% python3 -q
>>> import numpy as np
>>> import numpy.linalg as la
>>> np.set_printoptions(suppress=True, linewidth=140)
>>> rng = np.random.default_rng(66008)
>>> mat = (rng.random((5, 5)) < 0.3) + np.eye(5)
>>> mat /= mat.sum(axis=1, keepdims=True)
>>> mat.round(2)
array([[1.  , 0.  , 0.  , 0.  , 0.  ],
       [0.5 , 0.5 , 0.  , 0.  , 0.  ],
       [0.33, 0.33, 0.33, 0.  , 0.  ],
       [0.  , 0.  , 0.33, 0.33, 0.33],
       [0.  , 0.33, 0.33, 0.  , 0.33]])
>>> # a transition matrix
>>> x = np.array([5, -5, -5, 2, 4])
>>> h1 = np.maximum(mat @ x, 0)
>>> np.round(mat.T @ h1, 2)
array([5.  , 0.  , 0.11, 0.11, 0.11])
>>> np.round(mat * (h1 > 1e-9)[:, None], 2)
array([[1.  , 0.  , 0.  , 0.  , 0.  ],
       [0.  , 0.  , 0.  , 0.  , 0.  ],
       [0.  , 0.  , 0.  , 0.  , 0.  ],
       [0.  , 0.  , 0.33, 0.33, 0.33],
       [0.  , 0.  , 0.  , 0.  , 0.  ]])
>>> np.round(np.maximum(mat @ (3 * x), 0), 2)
array([15.,  0.,  0.,  1.,  0.])
>>> U, sv, VT = la.svd(mat, full_matrices=False)
>>> (sv > 1e-8).sum()
np.int64(5)
>>> np.round(U.T @ U, 2) + 0
array([[1., 0., 0., 0., 0.],
       [0., 1., 0., 0., 0.],
       [0., 0., 1., 0., 0.],
       [0., 0., 0., 1., 0.],
       [0., 0., 0., 0., 1.]])
>>> np.abs(U[:, 0]).round(6).argmax()
np.int64(0)
>>> sv.round(2)
array([1.23, 0.81, 0.5 , 0.21, 0.18])
>>> np.round(np.cumsum(sv ** 2) / np.sum(sv ** 2), 2)
array([0.61, 0.87, 0.97, 0.99, 1.  ])
>>> X = np.loadtxt("m.csv", delimiter=",")
>>> X
array([[ 0., -4., -1., -3.,  3.],
       [ 0.,  2., -3., -4.,  2.],
       [ 0.,  0., -5., -4.,  0.],
       [ 0.,  0.,  0.,  5.,  2.],
       [ 0.,  0.,  0.,  0.,  5.]])
>>> lab = rng.permutation(5)
>>> lab
array([2, 1, 0, 3, 4])
>>> A2 = X[lab][:, lab]
>>> np.allclose(A2, X)
False
>>> np.round(np.sort(np.abs(la.eigvals(A2))), 2)
array([0., 2., 5., 5., 5.])
>>> np.trace(A2)
np.float64(7.0)
>>> W0 = np.array([[2.0, -1.2, -1.5, 0.4, 0.5, 0.3, -0.1, -0.4, 0.0],
...     [-11.0, 0.6, 1.1, 0.2, 0.4, -1.2, 2.7, 0.9, 1.4],
...     [10.0, 1.8, -2.9, 0.8, 0.2, 1.1, -1.0, -1.6, -0.7],
...     [-12.0, 0.8, 1.5, 0.2, -1.0, 0.0, 0.2, 1.2, -0.5],
...     [-16.0, 0.0, 0.2, 0.1, 0.4, 0.9, 0.9, -1.5, 0.4],
...     [-8.0, 0.7, -0.3, 0.6, 0.9, 0.9, -1.7, -0.3, 1.0]])
>>> W0
array([[  2. ,  -1.2,  -1.5,   0.4,   0.5,   0.3,  -0.1,  -0.4,   0. ],
       [-11. ,   0.6,   1.1,   0.2,   0.4,  -1.2,   2.7,   0.9,   1.4],
       [ 10. ,   1.8,  -2.9,   0.8,   0.2,   1.1,  -1. ,  -1.6,  -0.7],
       [-12. ,   0.8,   1.5,   0.2,  -1. ,   0. ,   0.2,   1.2,  -0.5],
       [-16. ,   0. ,   0.2,   0.1,   0.4,   0.9,   0.9,  -1.5,   0.4],
       [ -8. ,   0.7,  -0.3,   0.6,   0.9,   0.9,  -1.7,  -0.3,   1. ]])
>>> # column 0 is much longer than the rest
>>> f = np.array([0, 0])
>>> np.convolve(W0[0], f)
array([0., 0., 0., 0., 0., 0., 0., 0., 0., 0.])
